In [1]: import numpy as np

In [2]: import numpy.linalg as la

In [3]: np.set_printoptions(precision=4, suppress=True, linewidth=120)

In [4]: data = np.diag(np.array([-2, -1, -7, 7, 3])) + 2 * np.eye(5, k=1) + 2 * np.eye(5, k=-1)

In [5]: data
Out[5]: 
array([[-2.,  2.,  0.,  0.,  0.],
       [ 2., -1.,  2.,  0.,  0.],
       [ 0.,  2., -7.,  2.,  0.],
       [ 0.,  0.,  2.,  7.,  2.],
       [ 0.,  0.,  0.,  2.,  3.]])

In [6]: M2 = np.array([[-1, -2], [0, 1]])

In [7]: C = np.kron(M2, data)

In [8]: C.shape
Out[8]: (10, 10)

In [9]: round(la.norm(C, 2), 4), round(la.norm(M2, 2) * la.norm(data, 2), 4)
Out[9]: (np.float64(19.4678), np.float64(19.4678))

In [10]: la.matrix_rank(C)
Out[10]: np.int64(10)

In [11]: M2 = np.array([[-1, -2], [-4, 5], [-1, 0], [-3, 3], [4, 2]])

In [12]: la.matrix_rank(data @ M2)
Out[12]: np.int64(2)

In [13]: M2.T @ data.T
Out[13]: 
array([[ -6.,   0.,  -7., -15.,   6.],
       [ 14.,  -9.,  16.,  25.,  12.]])

In [14]: np.einsum("ik,kj->ji", data, M2)
Out[14]: 
array([[ -6.,   0.,  -7., -15.,   6.],
       [ 14.,  -9.,  16.,  25.,  12.]])

In [15]: np.einsum("ij,ij->i", data, data)
Out[15]: array([ 8.,  9., 57., 57., 13.])

In [16]: np.einsum("ik,kj->ij", data, M2)
Out[16]: 
array([[ -6.,  14.],
       [  0.,  -9.],
       [ -7.,  16.],
       [-15.,  25.],
       [  6.,  12.]])

In [17]: data @ M2
Out[17]: 
array([[ -6.,  14.],
       [  0.,  -9.],
       [ -7.,  16.],
       [-15.,  25.],
       [  6.,  12.]])

In [18]: ev, evecs = la.eig(data)

In [19]: np.sort(la.eigvals(la.inv(data)))
Out[19]: array([-0.3079, -0.1263,  0.124 ,  0.4457,  1.1686])

In [20]: np.sort(la.eigvals(data.T))
Out[20]: array([-7.916 , -3.2473,  0.8557,  2.2437,  8.0638])

In [21]: np.round(data @ evecs[:, 0] - ev[0] * evecs[:, 0], 4) + 0
Out[21]: array([0., 0., 0., 0., 0.])

In [22]: E = np.array([[-2.3, 0.4, 1.4, 0.5, -1.1],
    ...:     [-1.5, -1.0, 0.0, 0.8, 0.0],
    ...:     [1.0, -1.3, 0.5, -1.3, 1.6],
    ...:     [-1.5, -1.1, 0.4, -1.0, -0.2],
    ...:     [1.2, -0.5, 0.6, -0.1, 0.5]])

In [23]: E
Out[23]: 
array([[-2.3,  0.4,  1.4,  0.5, -1.1],
       [-1.5, -1. ,  0. ,  0.8,  0. ],
       [ 1. , -1.3,  0.5, -1.3,  1.6],
       [-1.5, -1.1,  0.4, -1. , -0.2],
       [ 1.2, -0.5,  0.6, -0.1,  0.5]])

In [24]: x = np.array([-6, 4, 2, 3, 1])

In [25]: y = E @ x

In [26]: y
Out[26]: array([ 18.6,   7.4, -12.5,   2.2,  -7.8])

In [27]: la.solve(E, y + E[:, 4])
Out[27]: array([-6.,  4.,  2.,  3.,  2.])

In [28]: la.solve(E, -1 * y)
Out[28]: array([ 6., -4., -2., -3., -1.])

In [29]: np.sort(np.abs(la.eigvals(E)))
Out[29]: array([0.804 , 0.804 , 1.7651, 2.6062, 2.6062])

In [30]: np.round(np.abs(la.eigvals(E)).max(), 4)
Out[30]: np.float64(2.6062)

In [31]: (E - E.T) / 2
Out[31]: 
array([[ 0.  ,  0.95,  0.2 ,  1.  , -1.15],
       [-0.95,  0.  ,  0.65,  0.95,  0.25],
       [-0.2 , -0.65,  0.  , -0.85,  0.5 ],
       [-1.  , -0.95,  0.85,  0.  , -0.05],
       [ 1.15, -0.25, -0.5 ,  0.05,  0.  ]])

In [32]: hat = np.triu(np.array([[3, 0, 3, 3, 2],
    ...:     [2, 1, 5, 0, 5],
    ...:     [2, 1, 2, 3, 3],
    ...:     [3, 3, 4, 5, 2],
    ...:     [0, 5, 2, 3, 4]]), 1) + np.eye(5)

In [33]: M2 = hat @ E @ la.inv(hat)

In [34]: np.poly(M2)
Out[34]: array([  1.    ,   3.3   ,   3.24  , -10.608 , -14.8334,  -7.7509])

In [35]: M2 = np.array([[7, -7], [-2, 7]])

In [36]: C = np.array([[2, 0], [0, 1]])

In [37]: X = np.kron(M2, C)

In [38]: X
Out[38]: 
array([[ 14,   0, -14,   0],
       [  0,   7,   0,  -7],
       [ -4,   0,  14,   0],
       [  0,  -2,   0,   7]])

In [39]: O, R = la.qr(E)

In [40]: O.shape, R.shape
Out[40]: ((5, 5), (5, 5))

In [41]: np.round(O @ R, 4) + 0
Out[41]: 
array([[-2.3,  0.4,  1.4,  0.5, -1.1],
       [-1.5, -1. ,  0. ,  0.8,  0. ],
       [ 1. , -1.3,  0.5, -1.3,  1.6],
       [-1.5, -1.1,  0.4, -1. , -0.2],
       [ 1.2, -0.5,  0.6, -0.1,  0.5]])

In [42]: round(abs(R[0, 0]), 4), round(la.norm(E[:, 0]), 4)
Out[42]: (np.float64(3.4971), np.float64(3.4971))

In [43]: M2 = X ** -1
Traceback (most recent call last):
  Cell In[43], line 1
    M2 = X ** -1
ValueError: Integers to negative integer powers are not allowed.


In [44]: M2 = la.inv(X)

In [45]: la.inv(M2)
Out[45]: 
array([[ 14.,   0., -14.,   0.],
       [  0.,   7.,   0.,  -7.],
       [ -4.,   0.,  14.,   0.],
       [  0.,  -2.,   0.,   7.]])

In [46]: np.round(X @ M2, 4) + 0
Out[46]: 
array([[1., 0., 0., 0.],
       [0., 1., 0., 0.],
       [0., 0., 1., 0.],
       [0., 0., 0., 1.]])
